$ python -q
>>> import numpy as np
>>> import numpy.linalg as la
>>> np.set_printoptions(precision=2, suppress=True, linewidth=200, legacy="1.25")
>>> def rd(a):
...     return np.round(a, 2) + 0
... 
>>> data = np.array([[0, 3, 2], [3, 1, 1], [0, 2, 0], [0, 1, 2], [15, 8, 7]])
>>> data
array([[ 0,  3,  2],
       [ 3,  1,  1],
       [ 0,  2,  0],
       [ 0,  1,  2],
       [15,  8,  7]])
>>> # row 4 is much longer than the rest
>>> P = data @ la.solve(data.T @ data, data.T)
>>> rd(np.diag(P))
array([0.65, 0.06, 0.66, 0.66, 0.96])
>>> rd(la.eigvalsh(P))
array([0., 0., 1., 1., 1.])
>>> rd(P @ data[:, 0])
array([ 0.,  3.,  0.,  0., 15.])
>>> rd((np.eye(5) - P) @ data)
array([[0., 0., 0.],
       [0., 0., 0.],
       [0., 0., 0.],
       [0., 0., 0.],
       [0., 0., 0.]])
>>> np.trace(P)
3.0
>>> np.allclose(P @ P, P)
True
>>> rd(P)
array([[ 0.65, -0.13,  0.32,  0.33,  0.02],
       [-0.13,  0.06, -0.06, -0.06,  0.19],
       [ 0.33, -0.06,  0.66, -0.34,  0.01],
       [ 0.33, -0.06, -0.34,  0.66,  0.01],
       [ 0.02,  0.19,  0.01,  0.01,  0.96]])
>>> la.matrix_rank(np.eye(5) - P)
2
>>> x = np.array([-3, 8, 5])
>>> target = data @ x
>>> rd(la.solve(data.T @ data, data.T @ target))
array([-3.,  8.,  5.])
>>> rd(la.lstsq(data, target)[0])
array([-3.,  8.,  5.])
>>> target
array([34,  4, 16, 18, 54])
>>> rng = np.random.default_rng(436)
>>> target = target + 0.1 * rng.normal(size=5)
>>> rd(target)
array([33.99,  4.09, 16.06, 18.16, 53.86])
>>> coef, *_ = la.lstsq(data, target)
>>> rd(data.T @ (target - data @ coef))
array([0., 0., 0.])
>>> rd(la.norm(target - data @ coef))
0.18
>>> rd(coef)
array([-3.02,  7.99,  5.05])
>>> J = np.load("m.npy")
>>> J
array([[-5,  0,  0],
       [ 0,  0, -2],
       [ 0, -1,  0]])
>>> # 2 groups of indices that never mix
>>> u = np.array([5, 3, 4])
>>> Y = J + np.outer(u, np.eye(3)[0])
>>> rd(la.det(Y) / la.det(J)), rd(1 + la.solve(J, u)[0])
(0.0, 0.0)
>>> Y
array([[ 0.,  0.,  0.],
       [ 3.,  0., -2.],
       [ 4., -1.,  0.]])
>>> x = np.array([2, 3, 2])
>>> (Y * x).sum(axis=1)
array([0., 2., 5.])
>>> Y @ np.eye(3)[1]
array([ 0.,  0., -1.])
>>> Y @ x
array([0., 2., 5.])
>>> (Y @ x).argmax()
2
>>> np.einsum("ij,j->i", Y, x)
array([0., 2., 5.])
>>> Y @ np.ones(3)
array([0., 1., 3.])
>>> Y = J / la.norm(J, axis=1, keepdims=True)
>>> G = Y @ Y.T
>>> np.argwhere(np.triu(np.abs(G) > 0.95, 1))
array([], shape=(0, 2), dtype=int64)
>>> (G - 2 * np.eye(3)).round(6).argmax(axis=1)
array([1, 0, 0])
>>> np.degrees(np.arccos(np.clip(G[2, 0], -1, 1)))
90.0
>>> F = np.load("x.npy")
>>> F
array([[ 2,  8,  9,  3],
       [14, 11,  3, 18],
       [14, 11,  3, 18],
       [10, 10,  5, 13],
       [14, 11,  3, 18],
       [14, 11,  3, 18],
       [10, 10,  5, 13],
       [ 6,  9,  7,  8],
       [ 6,  9,  7,  8],
       [ 2,  8,  9,  3],
       [ 2,  8,  9,  3],
       [ 2,  8,  9,  3],
       [ 6,  9,  7,  8],
       [14, 11,  3, 18],
       [ 2,  8,  9,  3],
       [ 2,  8,  9,  3],
       [ 6,  9,  7,  8],
       [ 2,  8,  9,  3]])
>>> basis = F[[9, 1]].astype(float)
>>> for _ in range(6):
...     labels = la.norm(F[:, None] - basis, axis=-1).argmin(axis=1)
...     basis = np.array([F[labels == j].mean(axis=0) for j in range(2)])
... 
>>> labels
array([0, 1, 1, 1, 1, 1, 1, 0, 0, 0, 0, 0, 0, 1, 0, 0, 0, 0])
>>> rd(basis)
array([[ 3.45,  8.36,  8.27,  4.82],
       [12.86, 10.71,  3.57, 16.57]])
>>> np.abs(basis[1] - basis[0]).argmax()
3
>>> rd(basis[1] - basis[0])
array([ 9.4 ,  2.35, -4.7 , 11.75])
>>> np.abs(np.diag(la.qr(F)[1])) > 1e-9
array([ True,  True, False, False])
>>> np.allclose(F[:-1].T @ la.lstsq(F[:-1].T, F[-1])[0], F[-1])
True
>>> rd(F @ la.pinv(F) @ F)
array([[ 2.,  8.,  9.,  3.],
       [14., 11.,  3., 18.],
       [14., 11.,  3., 18.],
       [10., 10.,  5., 13.],
       [14., 11.,  3., 18.],
       [14., 11.,  3., 18.],
       [10., 10.,  5., 13.],
       [ 6.,  9.,  7.,  8.],
       [ 6.,  9.,  7.,  8.],
       [ 2.,  8.,  9.,  3.],
       [ 2.,  8.,  9.,  3.],
       [ 2.,  8.,  9.,  3.],
       [ 6.,  9.,  7.,  8.],
       [14., 11.,  3., 18.],
       [ 2.,  8.,  9.,  3.],
       [ 2.,  8.,  9.,  3.],
       [ 6.,  9.,  7.,  8.],
       [ 2.,  8.,  9.,  3.]])
>>> np.unique(F.round(6), axis=0).shape
(4, 4)
>>> rd(np.trace(la.pinv(F) @ F))
2.0
>>> G = F.T @ F
>>> la.matrix_rank(G)
2
>>> G
array([[1352, 1298,  604, 1754],
       [1298, 1577, 1021, 1706],
       [ 604, 1021,  858,  813],
       [1754, 1706,  813, 2277]])
>>> rd(la.eigvalsh(G)[::-1])
array([5412.09,  651.91,    0.  ,    0.  ])
>>> np.diag(G)
array([1352, 1577,  858, 2277])
>>> la.matrix_rank(F, rtol=0.1)
2
>>> rd(la.norm(F, 2) / la.norm(F))
0.94
>>> [round(float(x), 2) for x in la.svd(F, compute_uv=False)[:3]]
[73.57, 25.53, 0.0]
>>> G = np.cov(F, rowvar=False)
>>> np.median(F, axis=0)
array([6., 9., 7., 8.])
>>> rd(F.std(axis=0))
array([4.95, 1.24, 2.48, 6.19])
>>> rd(la.eigvalsh(G)[::-1])
array([74.71,  0.  ,  0.  ,  0.  ])
>>> basis = np.array([[-2, -1, 2], [-1, 1, 0]])
>>> E = rng.normal(size=(34, 2)) @ basis + np.array([-1, -2, 1])
>>> rd(E)
array([[-0.2 , -1.76,  0.3 ],
       [-3.94, -2.98,  3.62],
       [-0.49, -3.06,  1.37],
       [-0.32, -0.94, -0.16],
       [-3.85, -2.41,  3.17],
       [ 3.12, -0.91, -2.48],
       [-3.04, -2.55,  2.72],
       [-2.62, -0.06,  0.79],
       [-3.46, -0.72,  1.78],
       [-2.43, -2.96,  2.59],
       [ 0.47, -1.49, -0.32],
       [ 1.47, -2.03, -0.62],
       [-3.91, -3.49,  3.93],
       [-2.74, -2.92,  2.77],
       [ 3.61,  0.67, -3.85],
       [ 1.16, -1.98, -0.45],
       [-1.16, -0.97,  0.42],
       [-2.03, -1.51,  1.36],
       [-1.8 ,  0.69, -0.26],
       [-0.7 , -1.32,  0.35],
       [ 0.8 , -1.07, -0.82],
       [-1.17, -2.5 ,  1.45],
       [-0.89, -0.17, -0.29],
       [-2.42, -2.  ,  1.94],
       [-2.67, -2.66,  2.55],
       [-4.97, -5.06,  5.69],
       [-1.94, -0.3 ,  0.49],
       [-2.03, -1.12,  1.1 ],
       [-0.33, -2.27,  0.73],
       [ 0.7 , -3.27,  0.71],
       [ 0.2 , -3.3 ,  1.07],
       [-2.71, -4.23,  3.63],
       [-2.26, -0.98,  1.16],
       [-2.55, -1.93,  1.99]])
>>> labels = E[:, 2] > np.median(E[:, 2])
>>> u = E[labels].mean(axis=0) - E[~labels].mean(axis=0)
>>> rd(u)
array([-2.84, -1.33,  2.78])
>>> ((E - E.mean(axis=0)) @ u > 0).astype(int)
array([0, 1, 0, 0, 1, 0, 1, 1, 1, 1, 0, 0, 1, 1, 0, 0, 0, 1, 0, 0, 0, 1, 0, 1, 1, 1, 0, 1, 0, 0, 0, 1, 1, 1])
>>> np.argsort(-np.abs(u).round(6), kind="stable")
array([0, 2, 1])
>>> rd((((E - E.mean(axis=0)) @ u > 0) == labels).mean())
0.94
>>> labels.astype(int)
array([0, 1, 1, 0, 1, 0, 1, 0, 1, 1, 0, 0, 1, 1, 0, 0, 0, 1, 0, 0, 0, 1, 0, 1, 1, 1, 0, 1, 0, 0, 0, 1, 1, 1])
>>> x = np.array([-1, 0, 2])
>>> target = E @ x
>>> rd(la.solve(E.T @ E, E.T @ target))
array([-1.,  0.,  2.])
>>> rd(la.lstsq(E, target)[0])
array([-1.,  0.,  2.])
>>> target = target + 0.3 * rng.normal(size=34)
>>> rd(target)
array([  0.9 ,  11.36,   3.24,   0.03,  10.62,  -7.65,   8.53,   4.51,   7.06,   7.79,  -1.08,  -2.76,  12.22,   8.56, -12.04,  -1.91,   2.07,   5.05,   1.27,   1.3 ,  -2.95,   3.99,   0.77,   5.69,
         7.89,  16.46,   3.37,   3.91,   1.69,   0.99,   2.22,  10.35,   4.61,   6.85])
>>> coef, *_ = la.lstsq(E, target)
>>> [round(float(la.norm(la.solve(E.T @ E + lam * np.eye(3), E.T @ target))), 2) for lam in (0, 1, 10, 100)]
[2.27, 2.21, 1.97, 1.52]
>>> rd(la.norm(target - E @ coef))
1.56
>>> d = la.norm(E[:, None] - E[None], axis=-1)
>>> d.mean(axis=1).argmax()
14
>>> d.shape
(34, 34)
>>> W0 = np.load("data.npy")
>>> W0
array([[-10.19,  -9.8 ,  20.81, -29.55,  21.3 ,  10.04,  -8.02],
       [-11.12, -11.22,  19.81, -29.3 ,  20.26,  10.92, -10.61],
       [-10.11, -10.45,  18.58, -29.76,  20.52,  10.93,  -9.86],
       [ -9.66,  -9.26,  21.62, -29.24,  19.36,  10.87,  -9.7 ],
       [ -8.96, -10.1 ,  19.6 , -31.39,  19.08,  10.16,  -8.16],
       [-10.94,  -9.35,  19.39, -30.68,  19.01,  11.03,  -9.9 ],
       [ -9.25,  -9.3 ,  20.48, -28.64,  18.96,  10.91, -10.2 ],
       [-10.21,  -9.91,  19.85, -29.99,  20.13,  10.6 ,  -9.7 ],
       [-10.24,  -9.2 ,  19.57, -29.13,  20.71,   9.57, -10.17],
       [-11.01, -11.08,  20.66, -30.19,  19.11,  10.24, -10.55],
       [-10.18,  -9.45,  19.52, -30.45,  20.08,   9.16,  -8.77],
       [ -9.8 , -12.99,  20.19, -28.14,  21.78,  10.26,  -9.63],
       [ -9.63,  -9.36,  21.11, -28.68,  19.77,  10.72, -11.36],
       [-10.  ,  -9.99,  20.97, -32.17,  20.11,   9.69, -10.5 ],
       [-10.22, -10.18,  18.48, -30.76,  19.31,  11.17, -10.37],
       [ -9.44, -10.09,  19.54, -29.31,  21.08,  10.47,  -9.94],
       [ -9.38, -10.44,  19.43, -31.77,  20.41,   8.72, -10.44]])
>>> rd(la.svd(W0, compute_uv=False))
array([189.21,   5.09,   4.31,   3.73,   2.82,   2.58,   2.11])
>>> rd(la.norm(W0))
189.41
>>> rd(W0.mean(axis=0))
array([-10.02, -10.13,  19.98, -29.95,  20.06,  10.32,  -9.88])
>>> W0.shape
(17, 7)
